$ python -q
>>> import numpy as np
>>> import numpy.linalg as la
>>> np.set_printoptions(precision=2, suppress=True, linewidth=160, legacy="1.25")
>>> rnd = lambda a: np.round(a, 2) + 0
>>> A = np.load("x.npy")
>>> print(A)
[[8 6 2 0 6]
 [6 9 1 0 8]
 [2 1 1 0 2]
 [0 0 0 0 0]
 [6 8 2 0 9]]
>>> # splits into 2 blocks
>>> ev, evecs = la.eigh(A)
>>> x0 = np.array([-6, -6, 1, -1, -8])
>>> print(np.abs(A).sum(axis=1).max(), rnd(np.abs(ev).max()))
25 22.48
>>> print(rnd(la.eigvalsh(A[1:, 1:])))
[ 0.    0.15  1.58 17.28]
>>> print(rnd(evecs * np.abs(ev) @ evecs.T))
[[8. 6. 2. 0. 6.]
 [6. 9. 1. 0. 8.]
 [2. 1. 1. 0. 2.]
 [0. 0. 0. 0. 0.]
 [6. 8. 2. 0. 9.]]
>>> print(x0 @ A @ x0)
2897
>>> x0 = np.array([4, 0, -3, -3, 2])
>>> h1 = np.maximum(A @ x0, 0)
>>> print(np.flatnonzero(h1 > 1e-9))
[0 1 2 4]
>>> f = np.array([-1, -2])
>>> print(np.polyval(f, A[3]))
[-2 -2 -2 -2 -2]
>>> J = np.loadtxt("test7.csv", delimiter=",")
>>> print(rnd(J))
[[-0.93  1.7  -0.6  -1.21  1.18 -1.41]
 [ 0.78 -0.4   0.02  1.12  2.63  0.24]
 [-1.48 -0.84 -1.76 -0.58  0.43  1.58]
 [-0.47 -1.54  1.69 -1.76  0.65 -0.2 ]
 [-2.02 -0.74  0.39  1.65 -0.11 -1.22]
 [-1.01  1.53  1.6   0.35  0.22  1.71]]
>>> print(rnd(J @ J.T))
[[9. 0. 0. 0. 0. 0.]
 [0. 9. 0. 0. 0. 0.]
 [0. 0. 9. 0. 0. 0.]
 [0. 0. 0. 9. 0. 0.]
 [0. 0. 0. 0. 9. 0.]
 [0. 0. 0. 0. 0. 9.]]
>>> print(rnd(J[:, 3] @ J[:, 4]))
0.0
>>> print(rnd(J.T @ J))
[[9. 0. 0. 0. 0. 0.]
 [0. 9. 0. 0. 0. 0.]
 [0. 0. 9. 0. 0. 0.]
 [0. 0. 0. 9. 0. 0.]
 [0. 0. 0. 0. 9. 0.]
 [0. 0. 0. 0. 0. 9.]]
>>> rng = np.random.default_rng(218)
>>> z = rng.permutation(6)
>>> print(z)
[1 5 4 2 3 0]
>>> other = J[z][:, z]
>>> print(np.allclose(other, J))
False
>>> print(rnd(np.sort(np.abs(la.eigvals(other)))))
[3. 3. 3. 3. 3. 3.]
>>> print(rnd(la.det(other)), rnd(la.det(J[z])))
-729.0 -729.0
>>> print(rnd(np.trace(other)))
-3.25
>>> print(rnd(other))
[[-0.4   0.24  2.63  0.02  1.12  0.78]
 [ 1.53  1.71  0.22  1.6   0.35 -1.01]
 [-0.74 -1.22 -0.11  0.39  1.65 -2.02]
 [-0.84  1.58  0.43 -1.76 -0.58 -1.48]
 [-1.54 -0.2   0.65  1.69 -1.76 -0.47]
 [ 1.7  -1.41  1.18 -0.6  -1.21 -0.93]]
>>> q, R = la.qr(J)
>>> print(rnd(q.T @ q))
[[1. 0. 0. 0. 0. 0.]
 [0. 1. 0. 0. 0. 0.]
 [0. 0. 1. 0. 0. 0.]
 [0. 0. 0. 1. 0. 0.]
 [0. 0. 0. 0. 1. 0.]
 [0. 0. 0. 0. 0. 1.]]
>>> print(rnd(np.abs(np.diag(R))))
[3. 3. 3. 3. 3. 3.]
>>> print(rnd(R))
[[3. 0. 0. 0. 0. 0.]
 [0. 3. 0. 0. 0. 0.]
 [0. 0. 3. 0. 0. 0.]
 [0. 0. 0. 3. 0. 0.]
 [0. 0. 0. 0. 3. 0.]
 [0. 0. 0. 0. 0. 3.]]
>>> W0 = np.load("case6.npy")
>>> print(W0)
[[-1.  1.  1.  1.  1.  1.]
 [ 1. -1.  1.  1.  1.  1.]
 [ 1.  1. -1.  1.  1.  1.]
 [ 1.  1.  1. -1.  1.  1.]
 [ 1.  1.  1.  1. -1.  1.]
 [ 1.  1.  1.  1.  1. -1.]]
>>> ev, evecs = la.eigh(A)
>>> print(np.abs(evecs[:, -1]).round(6).argmax())
4
>>> print(rnd(evecs @ np.diag(ev) @ evecs.T))
[[8. 6. 2. 0. 6.]
 [6. 9. 1. 0. 8.]
 [2. 1. 1. 0. 2.]
 [0. 0. 0. 0. 0.]
 [6. 8. 2. 0. 9.]]
>>> print(rnd(ev.sum()), np.trace(A))
27.0 27
>>> print(rnd(np.abs(evecs[:, -1])))
[0.51 0.6  0.13 0.   0.6 ]
>>> U, sigma, vt = la.svd(A)
>>> evecs = vt[:(sigma > 1e-8).sum()]
>>> x0 = A[0] + -2 * A[4] + rng.integers(2) * np.eye(5)[4]
>>> print(x0)
[ -4. -10.  -2.   0. -11.]
>>> print(rnd(evecs.T @ evecs))
[[ 0.96  0.08  0.16  0.   -0.08]
 [ 0.08  0.84 -0.32  0.    0.16]
 [ 0.16 -0.32  0.36  0.    0.32]
 [ 0.    0.    0.    0.    0.  ]
 [-0.08  0.16  0.32  0.    0.84]]
>>> print(rnd(np.diag(evecs.T @ evecs)))
[0.96 0.84 0.36 0.   0.84]
>>> print(rnd(la.norm(x0 - evecs.T @ evecs @ x0)))
0.4
>>> other = np.array([[0, 1], [-2, -1], [-2, -2], [2, -3], [-3, -1], [-1, -1]])
>>> Z = np.array([[1, 1, 3], [1, 2, 0]])
>>> F = other @ Z
>>> print(F)
[[ 1  2  0]
 [-3 -4 -6]
 [-4 -6 -6]
 [-1 -4  6]
 [-4 -5 -9]
 [-2 -3 -3]]
>>> U, sigma, vt = la.svd(F)
>>> print(rnd(sigma))
[17.18  7.47  0.  ]
>>> print(np.argmax(sigma[:-1] / (sigma[1:] + 1e-6)) + 1)
2
>>> other = U[:, :2] @ np.diag(sigma[:2]) @ vt[:2]
>>> print(la.matrix_rank(F, rtol=0.05))
2
>>> print(la.matrix_rank(other))
2
>>> print(rnd(la.norm(F - other) / la.norm(F)))
0.0
>>> print(rnd(la.norm(F - other, 2)), rnd(sigma[2]))
0.0 0.0
>>> print(rnd(other))
[[ 1.  2.  0.]
 [-3. -4. -6.]
 [-4. -6. -6.]
 [-1. -4.  6.]
 [-4. -5. -9.]
 [-2. -3. -3.]]
>>> z = rng.permutation(6)
>>> other = J[:, z] * rng.choice([-1, 1], 6)
>>> print(rnd(other))
[[-1.7   1.21  1.18 -0.93  0.6   1.41]
 [ 0.4  -1.12  2.63  0.78 -0.02 -0.24]
 [ 0.84  0.58  0.43 -1.48  1.76 -1.58]
 [ 1.54  1.76  0.65 -0.47 -1.69  0.2 ]
 [ 0.74 -1.65 -0.11 -2.02 -0.39  1.22]
 [-1.53 -0.35  0.22 -1.01 -1.6  -1.71]]
>>> U, _, vt = la.svd(J.T @ other)
>>> print(rnd(U @ vt))
[[ 0.  0.  0.  1.  0.  0.]
 [-1.  0.  0.  0.  0.  0.]
 [ 0.  0.  0.  0. -1.  0.]
 [ 0. -1.  0.  0.  0.  0.]
 [ 0.  0.  1.  0.  0.  0.]
 [ 0.  0.  0.  0.  0. -1.]]
>>> M = np.load("arr.npy")
>>> print(M)
[[  2.  -2.  -3.]
 [  3.  -3.  -3.]
 [ 14.   4. -15.]]
>>> # row 2 is much longer than the rest
>>> q = M.astype(float).copy()
>>> for j in range(3):
...     q[:, j] -= q[:, :j] @ (q[:, :j].T @ q[:, j])
...     q[:, j] /= la.norm(q[:, j])
... 
>>> print(rnd(q.T @ M))
[[ 14.46   2.97 -15.56]
 [  0.     4.49   0.29]
 [  0.     0.     0.83]]
>>> print(M.sum(axis=1))
[-3. -3.  3.]
>>> print(M.sum(axis=0))
[ 19.  -1. -21.]
>>> print(np.unravel_index(np.abs(M).argmax(), M.shape))
(2, 2)
>>> print(np.abs(M).max())
15.0
>>> print(rnd(M.mean(axis=0)))
[ 6.33 -0.33 -7.  ]
>>> E = np.load("sample7.npy")
>>> print(E)
[[-3 -1 -3 -1 -3 -1]
 [ 2 -1  2 -1  2 -1]
 [ 1  0  1  0  1  0]
 [-3 -1 -3 -1 -3 -1]
 [ 2 -1  2 -1  2 -1]
 [ 1  0  1  0  1  0]]
>>> other = E[0, 0] * E[1:] - np.outer(E[1:, 0], E[0])
>>> print(other)
[[0 5 0 5 0 5]
 [0 1 0 1 0 1]
 [0 0 0 0 0 0]
 [0 5 0 5 0 5]
 [0 1 0 1 0 1]]
>>> print(np.flatnonzero(~other.round(6).any(axis=1)))
[2]
>>> print(rnd(E[:, 0] / E[0, 0]))
[ 1.   -0.67 -0.33  1.   -0.67 -0.33]
>>> print(np.allclose(E[:-1].T @ la.lstsq(E[:-1].T, E[-1])[0], E[-1]))
True
>>> m1 = np.load("run13.npy")
>>> print(m1)
[[-10.   4.   2.  -9.]
 [ -3.  -3.   2.  -1.]
 [ -8.   4.   0.  -9.]
 [  4.  -4.   0.   5.]]
>>> x0 = np.array([-1, 3, -3, -2])
>>> h1 = np.maximum(m1 @ x0, 0)
>>> print(rnd(np.tanh(m1 @ x0)))
[ 1. -1.  1. -1.]
>>> print(np.flatnonzero(h1 > 1e-9))
[0 2]
>>> print(np.maximum(m1 @ x0, 0) - np.maximum(-m1 @ x0, 0))
[ 34. -10.  38. -26.]
>>> feats = np.load("data.npy")
>>> print(feats)
[[  6  10  -1   8  -5  13]
 [ 10  10 -13   1 -16   2]
 [ -1 -13 -12   2  -7  -2]
 [  8   1   2 -10  11   4]
 [ -5 -16  -7  11 -14 -12]
 [ 13   2  -2   4 -12  16]]
>>> # symmetric, so the eigenvalues are real
>>> print(np.all(la.eigvalsh(feats) > 0))
False
>>> theta = np.radians(72)
>>> R = np.eye(6)
>>> R[1, 1] = R[3, 3] = np.cos(theta)
>>> R[1, 3], R[3, 1] = -np.sin(theta), np.sin(theta)
>>> print(rnd(R))
[[ 1.    0.    0.    0.    0.    0.  ]
 [ 0.    0.31  0.   -0.95  0.    0.  ]
 [ 0.    0.    1.    0.    0.    0.  ]
 [ 0.    0.95  0.    0.31  0.    0.  ]
 [ 0.    0.    0.    0.    1.    0.  ]
 [ 0.    0.    0.    0.    0.    1.  ]]
>>> other = feats @ R.T
>>> print(rnd(la.det(R)), rnd(np.trace(R)))
1.0 4.62
>>> print(rnd(la.svd(feats, compute_uv=False)), rnd(la.svd(other, compute_uv=False)))
[36.12 35.96 15.2  14.29  6.38  3.46] [36.12 35.96 15.2  14.29  6.38  3.46]
>>> print(np.allclose(feats @ feats.T, other @ other.T))
True
>>> other = R / la.norm(R, axis=1, keepdims=True)
>>> gram = other @ other.T
>>> print((gram - 2 * np.eye(6)).round(6).argmax(axis=1))
[1 0 0 0 0 0]
>>> print(rnd(la.norm(other, axis=1)))
[1. 1. 1. 1. 1. 1.]
>>> print(np.argwhere(np.triu(np.abs(gram) > 0.95, 1)))
[]
